% python3 -q
>>> import numpy as np
>>> np.set_printoptions(precision=1, suppress=True, linewidth=160)
>>> F = np.load("w.npy")
>>> F.round(1) + 0
array([[-0.9,  0.3,  1. ,  0.6,  1.1, -1.2],
       [-4.3, -1.1, -0.8,  2.7,  0.9, -0.7],
       [-1.7,  1. ,  3. ,  0.8,  3. , -3.3],
       [-2.2, -1.6,  0.8,  5. ,  1.2, -0.3],
       [-3.8, -3.1,  0.9,  6.7,  2.2, -1.1],
       [ 0.9, -2. , -0.6,  0. , -0.3,  0.4],
       [ 0.9, -0.7,  0.9,  2.2,  0.3,  0.3],
       [ 0.2,  1.4,  3.2,  1.7,  2.1, -1.9]])
>>> np.linalg.cond(F) > 100
np.True_
>>> [round(float(x), 1) for x in np.linalg.svd(F, compute_uv=False)[:3]]
[12.2, 6.8, 3.9]
>>> np.argsort(-np.linalg.norm(F, axis=0).round(6), kind="stable")[:3]
array([3, 0, 2])
>>> np.linalg.matrix_rank(F, rtol=0.1)
np.int64(4)
>>> round(float(np.linalg.norm(F, 2)), 1)
12.2
>>> np.linalg.norm(F, axis=1).argmax()
np.int64(4)
>>> round(float(np.linalg.norm(F, "nuc")), 1)
24.7
>>> np.round(np.linalg.norm(F[3] - F[7]), 1)
np.float64(5.9)
>>> rng = np.random.default_rng(19)
>>> B = F + rng.integers(-2, 3, (8, 4)) @ rng.integers(-2, 3, (4, 6))
>>> B.round(1) + 0
array([[-0.9, -0.7,  3. ,  0.6, -2.9,  1.8],
       [-5.3, -1.1, -4.8,  4.7,  2.9, -1.7],
       [-0.7, -3. ,  8. ,  2.8,  0. , -1.3],
       [ 0.8, -0.6,  3.8,  3. ,  4.2, -1.3],
       [ 1.2, -5.1,  3.9,  8.7, -0.8,  6.9],
       [-5.1,  3. , -6.6, -4. , -0.3, -4.6],
       [ 2.9, -1.7,  3.9,  2.2, -0.7,  2.3],
       [ 3.2,  4.4,  2.2, -0.3,  3.1,  1.1]])
>>> np.abs(B - F).sum(axis=1)
array([10., 10., 17., 13., 23., 26.,  9., 13.])
>>> np.linalg.matrix_rank(B - F, tol=1e-8)
np.int64(4)
>>> def softmax(z):
...     e = np.exp(z - z.max(axis=-1, keepdims=True))
...     return e / e.sum(axis=-1, keepdims=True)
... 
>>> softmax(B).sum(axis=1)
array([1., 1., 1., 1., 1., 1., 1., 1.])
>>> scores = B @ B.T / np.sqrt(6)
>>> np.round(softmax(scores), 1) + 0
array([[0. , 0. , 0. , 0. , 1. , 0. , 0. , 0. ],
       [0. , 1. , 0. , 0. , 0. , 0. , 0. , 0. ],
       [0. , 0. , 1. , 0. , 0. , 0. , 0. , 0. ],
       [0. , 0. , 0.3, 0.7, 0. , 0. , 0. , 0. ],
       [0. , 0. , 0. , 0. , 1. , 0. , 0. , 0. ],
       [0. , 0. , 0. , 0. , 0. , 1. , 0. , 0. ],
       [0. , 0. , 0. , 0. , 1. , 0. , 0. , 0. ],
       [0. , 0. , 0. , 0. , 0. , 0. , 0. , 1. ]])
>>> np.round(softmax(scores + np.triu(np.full(scores.shape, -np.inf), 1)), 1) + 0
array([[1. , 0. , 0. , 0. , 0. , 0. , 0. , 0. ],
       [0. , 1. , 0. , 0. , 0. , 0. , 0. , 0. ],
       [0. , 0. , 1. , 0. , 0. , 0. , 0. , 0. ],
       [0. , 0. , 0.3, 0.7, 0. , 0. , 0. , 0. ],
       [0. , 0. , 0. , 0. , 1. , 0. , 0. , 0. ],
       [0. , 0. , 0. , 0. , 0. , 1. , 0. , 0. ],
       [0. , 0. , 0. , 0. , 1. , 0. , 0. , 0. ],
       [0. , 0. , 0. , 0. , 0. , 0. , 0. , 1. ]])
